>>> import numpy as np
>>> import numpy.linalg as la
>>> np.set_printoptions(precision=3, suppress=True, linewidth=140)
>>> tidy = lambda a: np.round(a, 3) + 0
>>> feats = np.loadtxt("sample1.csv", delimiter=",")
>>> feats
array([[ 1.,  1.,  1.,  1.,  1.,  1.,  1.,  1.],
       [ 1., -1.,  1., -1., -1.,  1., -1.,  1.]])
>>> # column 2 repeats column 0
>>> B = feats / la.norm(feats, axis=1, keepdims=True)
>>> G = B @ B.T
>>> (G - 2 * np.eye(2)).round(6).argmax(axis=1)
array([1, 0])
>>> np.argwhere(np.triu(np.abs(G) > 0.95, 1))
array([], shape=(0, 2), dtype=int64)
>>> tidy(G[1])
array([0., 1.])
>>> rng = np.random.default_rng(73647)
>>> B = feats + rng.integers(-2, 3, (2, 1)) @ rng.integers(-2, 3, (1, 8))
>>> B
array([[ 1.,  1.,  1.,  1.,  1.,  1.,  1.,  1.],
       [ 1., -1.,  1., -1., -1.,  1., -1.,  1.]])
>>> np.abs(B - feats).sum(axis=1)
array([0., 0.])
>>> f = np.array([-2, 0, 3])
>>> np.polyval(f, feats[0])
array([1., 1., 1., 1., 1., 1., 1., 1.])
>>> np.array([np.convolve(row, f, "same") for row in feats])
array([[-2.,  1.,  1.,  1.,  1.,  1.,  1.,  3.],
       [ 2.,  1., -1.,  5., -5., -1.,  1., -3.]])
>>> np.convolve(feats[0], f)
array([-2., -2.,  1.,  1.,  1.,  1.,  1.,  1.,  3.,  3.])
>>> arr = np.array([[2, 0, -2], [0, -1, 0], [-1, 0, -3]])
>>> lab = rng.permutation(3)
>>> lab
array([2, 1, 0])
>>> B = arr[lab][:, lab]
>>> B
array([[-3,  0, -1],
       [ 0, -1,  0],
       [-2,  0,  2]])
>>> (B != 0).astype(int)
array([[1, 0, 1],
       [0, 1, 0],
       [1, 0, 1]])
>>> np.flatnonzero(la.matrix_power((B != 0) + (B.T != 0) + np.eye(3), 3)[0])
array([0, 2])
>>> B @ B
array([[11,  0,  1],
       [ 0,  1,  0],
       [ 2,  0,  6]])
>>> tidy(np.sort(la.eigvals(B).real))
array([-3.372, -1.   ,  2.372])
>>> f = np.array([6, 6]) + 0.5
>>> M = np.eye(2) - 2 * np.outer(f, f) / (f @ f)
>>> M
array([[ 0., -1.],
       [-1.,  0.]])
>>> # keeps lengths
>>> ev, V = la.eigh(M)
>>> tidy(np.abs(V[:, -1]))
array([0.707, 0.707])
>>> ev
array([-1.,  1.])
>>> tidy(la.eigvalsh(M + 5 * np.eye(2)))
array([4., 6.])
>>> np.abs(V[:, -1]).round(6).argmax()
np.int64(0)
>>> tidy(V.T @ V)
array([[1., 0.],
       [0., 1.]])
>>> ev.sum(), np.trace(M)
(np.float64(0.0), np.float64(0.0))
>>> proj = np.triu(np.array([[4, 6], [0, 5]]), 1) + np.eye(2)
>>> B = proj @ M @ la.inv(proj)
>>> proj @ M - M @ proj
array([[-6.,  0.],
       [ 0.,  6.]])
>>> np.poly(B)
array([ 1.,  0., -1.])
>>> lab = rng.permutation(2)
>>> lab
array([0, 1])
>>> B = M[lab][:, lab]
>>> B
array([[ 0., -1.],
       [-1.,  0.]])
>>> tidy(la.det(B)), tidy(la.det(M[lab]))
(np.float64(-1.0), np.float64(-1.0))
>>> X = np.load("x.npy")
>>> X
array([[2, 1, 6, 3],
       [0, 7, 2, 4],
       [0, 0, 6, 6],
       [0, 0, 0, 2]])
>>> def softmax(z):
...     e = np.exp(z - z.max(axis=-1, keepdims=True))
...     return e / e.sum(axis=-1, keepdims=True)
... 
>>> tidy(softmax(X).sum(axis=1))
array([1., 1., 1., 1.])
>>> tidy(softmax(10 * X[0]))
array([0., 0., 1., 0.])
>>> tidy(softmax(X[0]))
array([0.017, 0.006, 0.93 , 0.046])
>>> S = X @ X.T / np.sqrt(4)
>>> tidy(softmax(S))
array([[0.119, 0.   , 0.881, 0.   ],
       [0.   , 1.   , 0.   , 0.   ],
       [0.   , 0.   , 1.   , 0.   ],
       [0.041, 0.112, 0.831, 0.015]])
>>> tidy(softmax(S + np.triu(np.full(S.shape, -np.inf), 1)))
array([[1.   , 0.   , 0.   , 0.   ],
       [0.   , 1.   , 0.   , 0.   ],
       [0.   , 0.   , 1.   , 0.   ],
       [0.041, 0.112, 0.831, 0.015]])
>>> tidy(softmax(S)[0] @ X)
array([0.238, 0.119, 6.   , 5.642])
>>> f = np.array([0, 0])
>>> np.cross(X[1, :3], X[0, :3])
array([ 40,   4, -14])
>>> np.polyval(f, X[1])
array([0, 0, 0, 0])
>>> ev, V = la.eig(X)
>>> np.prod(ev)
np.float64(168.0)
>>> ev
array([2., 7., 6., 2.])
>>> tidy(np.sort(la.eigvals(la.inv(X))))
array([0.143, 0.167, 0.5  , 0.5  ])
>>> tidy(np.sort(la.eigvals(X.T)))
array([2., 2., 6., 7.])
>>> tidy(np.sort(la.eigvals(X @ X)))
array([ 4.,  4., 36., 49.])
>>> A = np.array([[0, 0, 3], [1, 1, 2], [0, 2, -3]])
>>> A
array([[ 0,  0,  3],
       [ 1,  1,  2],
       [ 0,  2, -3]])
>>> O, V = la.qr(arr[:, :2])[0], la.qr(arr[:, 2:])[0]
>>> sigma = la.svd(O.T @ V, compute_uv=False)
>>> tidy(np.degrees(np.arccos(sigma.clip(0, 1))))
array([82.875])
>>> (sigma > 0.9).sum()
np.int64(0)
>>> f, v = A[1], A[0]
>>> f @ f
np.int64(6)
>>> p = (f @ v) / (f @ f) * f
>>> p
array([1., 1., 2.])
>>> v - p
array([-1., -1.,  1.])
>>> ev, V = la.eig(A)
>>> tidy(A @ V[:, 0] - ev[0] * V[:, 0])
array([0., 0., 0.])
>>> tidy(np.sort(la.eigvals(la.inv(A))))
array([-1.323, -0.285,  0.442])
>>> tidy(np.sort(la.eigvals(A.T)))
array([-3.508, -0.756,  2.264])
>>> np.prod(ev)
np.float64(6.0)
>>> data = np.loadtxt("test5.csv", delimiter=",")
>>> data
array([[ 1.122, -1.705, -4.033,  3.149],
       [ 0.922,  1.608,  5.768, -3.937],
       [-1.232,  1.337,  2.954, -3.095]])
>>> B = data / np.sqrt((data ** 2).mean(axis=1, keepdims=True))
>>> tidy(data - data.mean(axis=1, keepdims=True))
array([[ 1.489, -1.338, -3.666,  3.516],
       [-0.168,  0.518,  4.678, -5.027],
       [-1.223,  1.346,  2.963, -3.086]])
>>> vec = np.array([2, 0])
>>> tidy(la.inv(M))
array([[ 0., -1.],
       [-1.,  0.]])
>>> M.T @ (M @ vec)
array([2., 0.])
>>> left, sigma, VT = la.svd(data, full_matrices=False)
>>> tidy(sigma / sigma[0])
array([1.  , 0.2 , 0.04])
>>> tidy(np.sqrt((sigma ** 2).sum())), tidy(la.norm(data))
(np.float64(10.206), np.float64(10.206))
>>> np.allclose(left * sigma @ VT, data)
True
>>> tidy(VT @ VT.T)
array([[1., 0., 0.],
       [0., 1., 0.],
       [0., 0., 1.]])
>>> tidy(np.cumsum(sigma ** 2) / np.sum(sigma ** 2))
array([0.96 , 0.998, 1.   ])
>>> (sigma > 1e-8).sum()
np.int64(3)
>>> J = np.loadtxt("out2.csv", delimiter=",")
>>> tidy(J)
array([[ 0.176, -0.235, -0.059, -0.294],
       [-0.235,  0.314,  0.078,  0.392],
       [-0.059,  0.078,  0.02 ,  0.098],
       [-0.294,  0.392,  0.098,  0.49 ]])
>>> ev, V = la.eigh(J)
>>> vec = np.array([3, 0, 0, 0])
>>> tidy(V * np.abs(ev) @ V.T)
array([[ 0.176, -0.235, -0.059, -0.294],
       [-0.235,  0.314,  0.078,  0.392],
       [-0.059,  0.078,  0.02 ,  0.098],
       [-0.294,  0.392,  0.098,  0.49 ]])
>>> tidy(la.eigvalsh(J[1:, 1:]))
array([0.   , 0.   , 0.824])
>>> tidy(np.abs(J).sum(axis=1).max()), np.abs(ev).max()
(np.float64(1.275), np.float64(1.0))
>>> tidy(vec @ J @ vec / (vec @ vec)), tidy(ev[0]), ev[-1]
(np.float64(0.176), np.float64(0.0), np.float64(1.0))
>>> vec = np.array([1, 0, 0, -1])
>>> rhs = X @ vec
>>> coef, lr = np.zeros(4), 1 / la.norm(X, 2) ** 2
>>> for i in range(6):
...     coef -= lr * X.T @ (X @ coef - rhs)
...     if i % 2 == 0: print(i, round(la.norm(X @ coef - rhs), 3))
... 
0 3.17
2 2.844
4 2.56
>>> tidy(coef)
array([ 0.136, -0.172, -0.205, -0.576])
>>> tidy(la.cond(X))
np.float64(15.171)
>>> G = data.T @ data
>>> tidy(np.diag(G))
array([ 3.627,  7.28 , 58.261, 34.995])
>>> tidy(G)
array([[  3.627,  -2.078,  -2.846,   3.716],
       [ -2.078,   7.28 ,  20.101, -15.838],
       [ -2.846,  20.101,  58.261, -44.551],
       [  3.716, -15.838, -44.551,  34.995]])
>>> K = np.load("dump.npy")
>>> K
array([[ 0. , -4.5, -2.4],
       [ 0. , -5.5, -0.2],
       [-0.9, -4.5,  1. ]])
>>> # column 1 dominates
>>> vec = np.array([4, 5, -1])
>>> (K * vec).sum(axis=1)
array([-20.1, -27.3, -27.1])
>>> np.sign((K @ vec).round(6))
array([-1., -1., -1.])
>>> np.einsum("ij,j->i", K, vec)
array([-20.1, -27.3, -27.1])
>>> la.norm(K @ vec) <= la.norm(K, 2) * la.norm(vec) + 1e-9
np.True_
>>> K @ np.eye(3)[1]
array([-4.5, -5.5, -4.5])
>>> K @ vec
array([-20.1, -27.3, -27.1])
>>> (K @ vec).argmax()
np.int64(0)
>>> vec = np.array([4, 3, -3, 1])
>>> tidy((data * vec).sum(axis=1))
array([ 14.621, -12.729, -12.874])
>>> tidy(data @ (2 * vec))
array([ 29.242, -25.458, -25.748])
>>> data @ np.eye(4)[1]
array([-1.705,  1.608,  1.337])
>>> tidy(data @ vec)
array([ 14.621, -12.729, -12.874])
